In [1]: import numpy as np

In [2]: np.set_printoptions(precision=3, suppress=True, linewidth=200, legacy="1.25")

In [3]: def tidy(a):
   ...:     return np.round(a, 3) + 0
   ...: 

In [4]: J = np.loadtxt("case18.csv", delimiter=",")

In [5]: print(J)
[[ 5.  5.  9.  5.]
 [ 6.  9.  7.  7.]
 [ 0.  0.  0.  0.]
 [ 4.  2.  4.  2.]
 [10. 11. 11.  9.]
 [ 4.  2.  4.  2.]
 [13. 11. 11.  7.]
 [10. 12. 12.  8.]
 [ 5.  6.  2.  4.]
 [ 4.  2.  4.  2.]]

In [6]: z = J[:, 2] > np.median(J[:, 2])

In [7]: r0 = J[z].mean(axis=0) - J[~z].mean(axis=0)

In [8]: print((((J - J.mean(axis=0)) @ r0 > 0) == z).mean())
1.0

In [9]: print(np.argsort(-np.abs(r0).round(6), kind="stable"))
[1 2 0 3]

In [10]: print(((J - J.mean(axis=0)) @ r0 > 0).astype(int))
[1 1 0 0 1 0 1 1 0 0]

In [11]: Uu, sig, Vh = np.linalg.svd(J, full_matrices=False)

In [12]: print(tidy(Vh @ Vh.T))
[[1. 0. 0. 0.]
 [0. 1. 0. 0.]
 [0. 0. 1. 0.]
 [0. 0. 0. 1.]]

In [13]: print(tidy(np.abs(Vh[0])))
[0.514 0.533 0.545 0.395]

In [14]: vec = np.array([0, 1, -2, -1])

In [15]: h = np.maximum(J @ vec, 0)

In [16]: print(J.T @ h)
[0. 0. 0. 0.]

In [17]: print(h)
[0. 0. 0. 0. 0. 0. 0. 0. 0. 0.]

In [18]: print(np.maximum(J @ (3 * vec), 0))
[0. 0. 0. 0. 0. 0. 0. 0. 0. 0.]

In [19]: print(np.maximum(J @ vec, 0) - np.maximum(-J @ vec, 0))
[-18. -12.   0.  -8. -20.  -8. -18. -20.  -2.  -8.]

In [20]: print(tidy(np.tanh(J @ vec)))
[-1.    -1.     0.    -1.    -1.    -1.    -1.    -1.    -0.964 -1.   ]

In [21]: print(np.flatnonzero(h > 1e-9))
[]

In [22]: K = 0.7 ** np.abs(np.subtract.outer(np.arange(8), np.arange(8)))

In [23]: print(tidy(K))
[[1.    0.7   0.49  0.343 0.24  0.168 0.118 0.082]
 [0.7   1.    0.7   0.49  0.343 0.24  0.168 0.118]
 [0.49  0.7   1.    0.7   0.49  0.343 0.24  0.168]
 [0.343 0.49  0.7   1.    0.7   0.49  0.343 0.24 ]
 [0.24  0.343 0.49  0.7   1.    0.7   0.49  0.343]
 [0.168 0.24  0.343 0.49  0.7   1.    0.7   0.49 ]
 [0.118 0.168 0.24  0.343 0.49  0.7   1.    0.7  ]
 [0.082 0.118 0.168 0.24  0.343 0.49  0.7   1.   ]]

In [24]: ev, V = np.linalg.eigh(K)

In [25]: vec = np.array([0, 3, 0, 2, -3, -3, 1, 1])

In [26]: print(tidy(vec @ K @ vec / (vec @ vec)), tidy(ev[0]), tidy(ev[-1]))
0.606 0.183 3.9

In [27]: print((np.sign(V[:, -1].round(6)) == np.sign(V[0, -1].round(6))).astype(int))
[1 1 1 1 1 1 1 1]

In [28]: print(tidy(vec @ K @ vec))
20.013

In [29]: print(tidy(V * np.abs(ev) @ V.T))
[[1.    0.7   0.49  0.343 0.24  0.168 0.118 0.082]
 [0.7   1.    0.7   0.49  0.343 0.24  0.168 0.118]
 [0.49  0.7   1.    0.7   0.49  0.343 0.24  0.168]
 [0.343 0.49  0.7   1.    0.7   0.49  0.343 0.24 ]
 [0.24  0.343 0.49  0.7   1.    0.7   0.49  0.343]
 [0.168 0.24  0.343 0.49  0.7   1.    0.7   0.49 ]
 [0.118 0.168 0.24  0.343 0.49  0.7   1.    0.7  ]
 [0.082 0.118 0.168 0.24  0.343 0.49  0.7   1.   ]]

In [30]: L = np.linalg.cholesky(K)

In [31]: print(tidy(L))
[[1.    0.    0.    0.    0.    0.    0.    0.   ]
 [0.7   0.714 0.    0.    0.    0.    0.    0.   ]
 [0.49  0.5   0.714 0.    0.    0.    0.    0.   ]
 [0.343 0.35  0.5   0.714 0.    0.    0.    0.   ]
 [0.24  0.245 0.35  0.5   0.714 0.    0.    0.   ]
 [0.168 0.171 0.245 0.35  0.5   0.714 0.    0.   ]
 [0.118 0.12  0.171 0.245 0.35  0.5   0.714 0.   ]
 [0.082 0.084 0.12  0.171 0.245 0.35  0.5   0.714]]

In [32]: print(np.linalg.eigvalsh(K).min() > 0)
True

In [33]: print(tidy(K / np.sqrt(np.outer(np.diag(K), np.diag(K)))))
[[1.    0.7   0.49  0.343 0.24  0.168 0.118 0.082]
 [0.7   1.    0.7   0.49  0.343 0.24  0.168 0.118]
 [0.49  0.7   1.    0.7   0.49  0.343 0.24  0.168]
 [0.343 0.49  0.7   1.    0.7   0.49  0.343 0.24 ]
 [0.24  0.343 0.49  0.7   1.    0.7   0.49  0.343]
 [0.168 0.24  0.343 0.49  0.7   1.    0.7   0.49 ]
 [0.118 0.168 0.24  0.343 0.49  0.7   1.    0.7  ]
 [0.082 0.118 0.168 0.24  0.343 0.49  0.7   1.   ]]

In [34]: print(tidy(np.diag(L) ** 2))
[1.   0.51 0.51 0.51 0.51 0.51 0.51 0.51]

In [35]: r0 = np.array([3, 0, 2, 2, 2, 2, 1, 1])

In [36]: other = K + np.outer(r0, np.eye(8)[5])

In [37]: print(np.linalg.matrix_rank(np.linalg.inv(other) - np.linalg.inv(K), tol=1e-8))
1

In [38]: print(np.linalg.matrix_rank(other - K))
1

In [39]: print(tidy(other))
[[1.    0.7   0.49  0.343 0.24  3.168 0.118 0.082]
 [0.7   1.    0.7   0.49  0.343 0.24  0.168 0.118]
 [0.49  0.7   1.    0.7   0.49  2.343 0.24  0.168]
 [0.343 0.49  0.7   1.    0.7   2.49  0.343 0.24 ]
 [0.24  0.343 0.49  0.7   1.    2.7   0.49  0.343]
 [0.168 0.24  0.343 0.49  0.7   3.    0.7   0.49 ]
 [0.118 0.168 0.24  0.343 0.49  1.7   1.    0.7  ]
 [0.082 0.118 0.168 0.24  0.343 1.49  0.7   1.   ]]

In [40]: M = np.array([[-2, 1, 1],
    ...:     [0, -3, -2],
    ...:     [1, -1, -1],
    ...:     [1, -1, -1],
    ...:     [3, 2, -1],
    ...:     [2, 3, 2],
    ...:     [-3, 1, 3]])

In [41]: print(M)
[[-2  1  1]
 [ 0 -3 -2]
 [ 1 -1 -1]
 [ 1 -1 -1]
 [ 3  2 -1]
 [ 2  3  2]
 [-3  1  3]]

In [42]: # row 3 repeats row 2

In [43]: theta = np.radians(15)

In [44]: R = np.eye(3)

In [45]: R[0, 0] = R[2, 2] = np.cos(theta)

In [46]: R[0, 2], R[2, 0] = -np.sin(theta), np.sin(theta)

In [47]: print(tidy(R))
[[ 0.966  0.    -0.259]
 [ 0.     1.     0.   ]
 [ 0.259  0.     0.966]]

In [48]: other = M @ R.T

In [49]: print(tidy(other))
[[-2.191  1.     0.448]
 [ 0.518 -3.    -1.932]
 [ 1.225 -1.    -0.707]
 [ 1.225 -1.    -0.707]
 [ 3.157  2.    -0.189]
 [ 1.414  3.     2.449]
 [-3.674  1.     2.121]]

In [50]: print(tidy(np.linalg.det(R)), tidy(np.trace(R)))
1.0 2.932

In [51]: print(tidy(np.linalg.svd(M, compute_uv=False)), tidy(np.linalg.svd(other, compute_uv=False)))
[6.44  5.663 1.205] [6.44  5.663 1.205]

In [52]: q, V = np.linalg.qr(other[:, :2])[0], np.linalg.qr(other[:, 2:])[0]

In [53]: sig = np.linalg.svd(q.T @ V, compute_uv=False)

In [54]: print(tidy(np.linalg.norm(q @ q.T - V @ V.T, 2)))
1.0

In [55]: print(tidy(np.degrees(np.arccos(sig.clip(0, 1)))))
[22.241]

In [56]: other = np.array([[1, 1], [0, -1], [-3, 0]])

In [57]: print(np.vstack([M, other.T]).shape)
(9, 3)

In [58]: print(M @ other)
[[ -5  -3]
 [  6   3]
 [  4   2]
 [  4   2]
 [  6   1]
 [ -4  -1]
 [-12  -4]]

In [59]: print(np.einsum("ij->j", M))
[2 2 1]

In [60]: print(np.einsum("ik,kj->ji", M, other))
[[ -5   6   4   4   6  -4 -12]
 [ -3   3   2   2   1  -1  -4]]

In [61]: print(M[3] @ M[6])
-7

In [62]: print(tidy(np.linalg.norm(M, axis=0)))
[5.292 5.099 4.583]

In [63]: print(tidy(np.linalg.norm(M) ** 2 / np.linalg.norm(M, 2) ** 2))
1.808

In [64]: print(tidy(np.linalg.norm(M, 1)), tidy(np.linalg.norm(M, np.inf)))
12.0 7.0

In [65]: vec = np.array([9, 8, 9])

In [66]: rhs = M @ vec

In [67]: print(tidy(np.linalg.pinv(M) @ M))
[[1. 0. 0.]
 [0. 1. 0.]
 [0. 0. 1.]]

In [68]: print(rhs)
[ -1 -42  -8  -8  34  60   8]

In [69]: rng = np.random.default_rng(485)

In [70]: rhs = rhs + 0.1 * rng.normal(size=7)

In [71]: print(tidy(rhs))
[ -0.962 -41.993  -7.92   -7.977  34.04   60.023   7.96 ]

In [72]: coef, *_ = np.linalg.lstsq(M, rhs)

In [73]: print(tidy(M.T @ (rhs - M @ coef)))
[0. 0. 0.]

In [74]: print(tidy(np.linalg.norm(rhs - M @ coef)))
0.09

In [75]: print(tidy(coef))
[9.004 8.008 8.987]

In [76]: other = np.array([[2, 3, 0, 0, 2],
    ...:     [3, 0, 3, 1, 0],
    ...:     [1, 3, 2, 3, 2],
    ...:     [0, 2, 1, 2, 0],
    ...:     [2, 1, 1, 0, 3]])

In [77]: m1 = other + other.T

In [78]: print(m1)
[[4 6 1 0 4]
 [6 0 6 3 1]
 [1 6 4 4 3]
 [0 3 4 4 0]
 [4 1 3 0 6]]

In [79]: # equal to its transpose

In [80]: P = J @ np.linalg.solve(J.T @ J, J.T)

In [81]: print(tidy(np.linalg.eigvalsh(P)))
[0. 0. 0. 0. 0. 0. 1. 1. 1. 1.]

In [82]: print(tidy(P @ J[:, 0]))
[ 5.  6.  0.  4. 10.  4. 13. 10.  5.  4.]
